$ python3 -q
>>> import numpy as np
>>> import numpy.linalg as la
>>> np.set_printoptions(precision=2, suppress=True, linewidth=160, legacy="1.25")
>>> def rd(a):
...     return np.round(a, 2) + 0
... 
>>> A = np.tril(np.array([[0, 1, -1, 1, -1, -1, 2, 1],
...     [-2, 1, -2, 1, 1, -2, 0, 0],
...     [0, -2, 0, -1, 0, -2, 1, -2],
...     [2, 1, 0, 1, -2, -2, 2, 0],
...     [1, 0, 1, -2, 1, -1, 1, -2],
...     [2, -1, 1, 2, 2, 0, 0, 1],
...     [1, 2, -2, -2, -1, 1, 2, -2],
...     [0, -1, 1, -1, 1, 0, 1, 1]]), -1) + np.eye(8, dtype=int)
>>> A
array([[ 1,  0,  0,  0,  0,  0,  0,  0],
       [-2,  1,  0,  0,  0,  0,  0,  0],
       [ 0, -2,  1,  0,  0,  0,  0,  0],
       [ 2,  1,  0,  1,  0,  0,  0,  0],
       [ 1,  0,  1, -2,  1,  0,  0,  0],
       [ 2, -1,  1,  2,  2,  1,  0,  0],
       [ 1,  2, -2, -2, -1,  1,  1,  0],
       [ 0, -1,  1, -1,  1,  0,  1,  1]])
>>> # triangular: eigenvalues sit on the diagonal
>>> [int(la.matrix_rank(la.matrix_power(A, p))) for p in range(1, 9)]
[8, 8, 8, 8, 8, 8, 8, 8]
>>> la.matrix_rank(A - A[0, 0] * np.eye(8))
6
>>> rd(la.norm(A[6] - A[1]))
4.58
>>> A[6] @ A[1]
0
>>> rd(la.norm(A, "nuc"))
17.36
>>> rd(la.norm(A, axis=1))
array([1.  , 2.24, 2.24, 2.45, 2.65, 3.87, 4.  , 2.45])
>>> rd(la.norm(A) ** 2 / la.norm(A, 2) ** 2)
2.32
>>> f = np.array([2, 0, -3, 3, 3, -1, 3])
>>> arr = f[np.abs(np.subtract.outer(np.arange(7), np.arange(7)))]
>>> arr
array([[ 2,  0, -3,  3,  3, -1,  3],
       [ 0,  2,  0, -3,  3,  3, -1],
       [-3,  0,  2,  0, -3,  3,  3],
       [ 3, -3,  0,  2,  0, -3,  3],
       [ 3,  3, -3,  0,  2,  0, -3],
       [-1,  3,  3, -3,  0,  2,  0],
       [ 3, -1,  3,  3, -3,  0,  2]])
>>> rng = np.random.default_rng(9792)
>>> labels = rng.permutation(7)
>>> labels
array([0, 6, 1, 4, 3, 5, 2])
>>> A2 = arr[labels][:, labels]
>>> rd(la.det(A2)), rd(la.det(arr[labels]))
(13608.0, -13608.0)
>>> rd(np.sort(np.abs(la.eigvals(A2))))
array([ 1.  ,  1.73,  3.34,  4.74,  4.87,  9.6 , 10.6 ])
>>> np.allclose(A2, arr)
False
>>> feats = np.array([[-1.2, 0.3, 0.9, -0.7, 0.4],
...     [0.0, 0.8, 0.1, 2.0, -0.1],
...     [0.6, 2.3, -1.3, -0.4, 0.9],
...     [-1.3, 1.4, 0.7, 1.4, 0.7]])
>>> feats[3] = feats[0] + 0.02 * rng.normal(size=5)
>>> rd(feats)
array([[-1.2 ,  0.3 ,  0.9 , -0.7 ,  0.4 ],
       [ 0.  ,  0.8 ,  0.1 ,  2.  , -0.1 ],
       [ 0.6 ,  2.3 , -1.3 , -0.4 ,  0.9 ],
       [-1.22,  0.34,  0.94, -0.71,  0.4 ]])
>>> np.argsort(-la.norm(feats, axis=0).round(6), kind="stable")[:3]
array([1, 3, 2])
>>> rd(la.norm(feats, 2) / la.norm(feats))
0.68
>>> la.matrix_rank(feats, rtol=0.1)
3
>>> arr @ arr
array([[ 41,  -6, -15,  24,  12, -22,   3],
       [ -6,  32,  -3, -24,  15,  21, -22],
       [-15,  -3,  40,  -9, -30,  15,  12],
       [ 24, -24,  -9,  40,  -9, -24,  24],
       [ 12,  15, -30,  -9,  40,  -3, -15],
       [-22,  21,  15, -24,  -3,  32,  -6],
       [  3, -22,  12,  24, -15,  -6,  41]])
>>> np.trace(arr)
14
>>> la.matrix_power(arr, 2)
array([[ 41,  -6, -15,  24,  12, -22,   3],
       [ -6,  32,  -3, -24,  15,  21, -22],
       [-15,  -3,  40,  -9, -30,  15,  12],
       [ 24, -24,  -9,  40,  -9, -24,  24],
       [ 12,  15, -30,  -9,  40,  -3, -15],
       [-22,  21,  15, -24,  -3,  32,  -6],
       [  3, -22,  12,  24, -15,  -6,  41]])
>>> assert arr == arr.T
Traceback (most recent call last):
  File "<python-input-33>", line 1, in <module>
    assert arr == arr.T
           ^^^^^^^^^^^^
ValueError: The truth value of an array with more than one element is ambiguous. Use a.any() or a.all()
>>> np.allclose(arr, arr.T)
True
